$ python3 -q
>>> import numpy as np
>>> from numpy import linalg as LA
>>> np.set_printoptions(suppress=True, linewidth=120)
>>> mat = np.load("block11.npy")
>>> print(mat)
[[3 1 2 1 2]
 [2 5 0 2 3]
 [2 1 5 5 2]
 [1 3 4 4 5]
 [0 1 2 4 0]]
>>> Q, evecs = LA.qr(mat[:, :4])[0], LA.qr(mat[:, 4:])[0]
>>> sigma = LA.svd(Q.T @ evecs, compute_uv=False)
>>> (sigma > 0.9).sum()
np.int64(1)
>>> print(round(LA.norm(Q @ Q.T - evecs @ evecs.T, 2), 2))
1.0
>>> U, sigma, vt = LA.svd(mat)
>>> np.argmax(sigma[:-1] / (sigma[1:] + 1e-6)) + 1
np.int64(4)
>>> Y = U[:, :4] @ np.diag(sigma[:4]) @ vt[:4]
>>> np.round(LA.norm(mat - Y, 2), 2), round(sigma[4], 2)
(np.float64(0.18), np.float64(0.18))
>>> np.round(np.abs(mat - Y).max(), 2)
np.float64(0.06)
>>> LA.matrix_rank(Y)
np.int64(4)
>>> [round(float(x), 2) for x in LA.svd(mat, compute_uv=False)[:3]]
[12.9, 5.21, 3.02]
>>> LA.cond(mat) > 100
np.False_
>>> round(LA.norm(mat, 2) / LA.norm(mat), 2)
np.float64(0.89)
>>> W0 = np.load("layer16.npy")
>>> print(W0)
[[ 6  2  8  5  0  7  6  5]
 [ 5  1  7  4 -1  6  5  4]
 [ 5  1  7  4 -1  6  5  4]
 [ 5  1  7  4 -1  6  5  4]
 [ 8  4 10  7  2  9  8  7]
 [ 8  4 10  7  2  9  8  7]]
>>> C2 = W0.T @ W0
>>> np.round(LA.svd(W0, compute_uv=False) ** 2, 2) + 0
array([1583.95,   16.05,    0.  ,    0.  ,    0.  ,    0.  ])
>>> print(np.trace(C2), (W0 ** 2).sum())
1600 1600
>>> np.round(LA.eigvalsh(C2)[::-1], 2) + 0
array([1583.95,   16.05,    0.  ,    0.  ,    0.  ,    0.  ,    0.  ,    0.  ])
>>> print(np.allclose(C2, C2.T))
True
>>> J = np.load("run4.npy")
>>> J
array([[ -7.,  26.,  -2., -16.],
       [-16.,  53.,  -4., -32.],
       [-16.,  62.,   3., -48.],
       [-16.,  62.,  -4., -41.]])
>>> w, evecs = LA.eig(J)
>>> print(w.round(2))
[ 9.  1. -9.  7.]
>>> print(np.round(np.sort(LA.eigvals(J @ J)), 2))
[ 1. 49. 81. 81.]
>>> U, sigma, vt = LA.svd(J)
>>> np.argmax(sigma[:-1] / (sigma[1:] + 1e-6)) + 1
np.int64(1)
>>> Y = U[:, :1] @ np.diag(sigma[:1]) @ vt[:1]
>>> LA.matrix_rank(Y)
np.int64(1)
>>> print(np.round(LA.norm(J - Y, 2), 2), round(float(sigma[1]), 2))
8.78 8.78
>>> round(float(np.abs(J - Y).max()), 2)
4.78
>>> LA.matrix_rank(J, rtol=0.05)
np.int64(2)
>>> round(float(LA.eigvals(J).sum().real), 2)
8.0
>>> np.kron(np.eye(2, dtype=int), J)
array([[ -7.,  26.,  -2., -16.,  -0.,   0.,  -0.,  -0.],
       [-16.,  53.,  -4., -32.,  -0.,   0.,  -0.,  -0.],
       [-16.,  62.,   3., -48.,  -0.,   0.,   0.,  -0.],
       [-16.,  62.,  -4., -41.,  -0.,   0.,  -0.,  -0.],
       [ -0.,   0.,  -0.,  -0.,  -7.,  26.,  -2., -16.],
       [ -0.,   0.,  -0.,  -0., -16.,  53.,  -4., -32.],
       [ -0.,   0.,   0.,  -0., -16.,  62.,   3., -48.],
       [ -0.,   0.,  -0.,  -0., -16.,  62.,  -4., -41.]])
>>> feats = np.load("x.npy")
>>> feats
array([[6., 1., 1., 1.],
       [1., 6., 1., 1.],
       [1., 1., 6., 1.],
       [1., 1., 1., 6.]])
>>> w, evecs = LA.eig(feats)
>>> np.round(feats @ evecs[:, 0] - w[0] * evecs[:, 0], 2) + 0
array([0., 0., 0., 0.])
>>> np.round(np.sort(LA.eigvals(feats.T)), 2)
array([5., 5., 5., 9.])
>>> np.round(np.sort(LA.eigvals(feats @ feats)), 2)
array([25., 25., 25., 81.])
>>> np.round(np.sort(LA.eigvals(LA.inv(feats))), 2)
array([0.11, 0.2 , 0.2 , 0.2 ])
>>> print(w.round(2))
[5. 9. 5. 5.]
>>> x0 = np.array([3, -2, 3, 2])
>>> target = feats @ x0
>>> beta, lr = np.zeros(4), 1 / LA.norm(feats, 2) ** 2
>>> for i in range(4):
...     beta -= lr * feats.T @ (feats @ beta - target)
...     if i % 1 == 0: print(i, round(LA.norm(feats @ beta - target), 2))
... 
0 14.25
1 9.85
2 6.81
3 4.71
>>> beta.round(2)
array([ 2.66, -1.2 ,  2.66,  1.89])
>>> np.round(LA.det(feats.T), 2)
np.float64(1125.0)
>>> np.einsum("ij,ji->", feats, feats)
np.float64(156.0)
>>> np.round(LA.det(feats[::-1]), 2)
np.float64(1125.0)
>>> np.round(np.poly(feats), 2)
array([   1.,  -24.,  210., -800., 1125.])
>>> K = np.loadtxt("case16.csv", delimiter=",")
>>> K.round(2) + 0
array([[-0.48, -0.6 ,  0.46,  0.45,  0.  ],
       [ 0.14, -0.11,  0.63, -0.64,  0.4 ],
       [ 0.14,  0.05, -0.18,  0.4 ,  0.89],
       [-0.83,  0.49, -0.04, -0.19,  0.18],
       [ 0.21,  0.62,  0.6 ,  0.44, -0.14]])
>>> W = np.array([[1, 1, -1, -3],
...     [3, -2, 0, -2],
...     [-2, 0, -1, 2],
...     [3, -1, -2, 1],
...     [0, 2, -3, -2]])
>>> beta = np.array([-2, -1, 1, 2])
>>> H = np.maximum(K @ W + beta, 0)
>>> H.round(2)
array([[0.  , 0.  , 0.14, 6.01],
       [0.  , 0.8 , 0.29, 1.63],
       [0.  , 0.42, 0.  , 0.  ],
       [0.  , 0.  , 1.71, 2.86],
       [0.21, 0.  , 0.  , 2.05]])
>>> (H > 0).astype(int)
array([[0, 0, 1, 1],
       [0, 1, 1, 1],
       [0, 1, 0, 0],
       [0, 0, 1, 1],
       [1, 0, 0, 1]])
>>> basis = np.array([[1, 5, 4], [4, 5, 4], [3, 1, 0], [5, 4, 1]])
>>> np.round(H @ basis, 2)
array([[30.47, 24.18,  6.01],
       [12.19, 10.78,  4.81],
       [ 1.68,  2.1 ,  1.68],
       [19.42, 13.15,  2.86],
       [10.47,  9.26,  2.89]])
>>> f, v = K[0], K[2]
>>> np.round(f @ f, 2)
np.float64(1.0)
>>> p = (f @ v) / (f @ f) * f
>>> np.round(v - p, 2)
array([ 0.14,  0.05, -0.18,  0.4 ,  0.89])
>>> LA.matrix_rank(np.outer(f, v))
np.int64(1)
>>> Y = np.array([[-3, -5, -5], [5, 0, -5], [3, 5, -2], [5, 5, 4], [-1, 0, -1]])
>>> LA.matrix_rank(K @ Y)
np.int64(3)
>>> print(np.round(np.einsum("ij->j", K), 2))
[-0.83  0.46  1.46  0.47  1.33]
>>> M = np.loadtxt("arr.csv", delimiter=",")
>>> M
array([[-4., -1.,  0.,  0.,  0.,  0.],
       [-3., -6.,  0.,  0.,  0.,  0.],
       [ 0.,  8.,  0.,  0.,  0.,  0.],
       [ 0.,  0., -4., -1.,  0.,  0.],
       [ 0.,  0., -3., -6.,  0.,  0.],
       [ 0.,  0.,  0.,  8.,  0.,  0.],
       [ 0.,  0.,  0.,  0., -4., -1.],
       [ 0.,  0.,  0.,  0., -3., -6.],
       [ 0.,  0.,  0.,  0.,  0.,  8.]])
>>> Q, R = LA.qr(M)
>>> np.round(Q.T @ Q, 2) + 0
array([[1., 0., 0., 0., 0., 0.],
       [0., 1., 0., 0., 0., 0.],
       [0., 0., 1., 0., 0., 0.],
       [0., 0., 0., 1., 0., 0.],
       [0., 0., 0., 0., 1., 0.],
       [0., 0., 0., 0., 0., 1.]])
>>> np.round(Q @ R, 2) + 0
array([[-4., -1.,  0.,  0.,  0.,  0.],
       [-3., -6.,  0.,  0.,  0.,  0.],
       [ 0.,  8.,  0.,  0.,  0.,  0.],
       [ 0.,  0., -4., -1.,  0.,  0.],
       [ 0.,  0., -3., -6.,  0.,  0.],
       [ 0.,  0.,  0.,  8.,  0.,  0.],
       [ 0.,  0.,  0.,  0., -4., -1.],
       [ 0.,  0.,  0.,  0., -3., -6.],
       [ 0.,  0.,  0.,  0.,  0.,  8.]])
>>> print(np.allclose(R.T @ R, M.T @ M))
True
>>> print(np.round(np.trace(Q @ Q.T), 2))
6.0
>>> abs(R[0, 0]), np.round(LA.norm(M[:, 0]), 2)
(np.float64(5.0), np.float64(5.0))
>>> print(Q.shape, R.shape)
(9, 6) (6, 6)
>>> np.round(np.abs(np.diag(R)), 2)
array([5.  , 9.04, 5.  , 9.04, 5.  , 9.04])
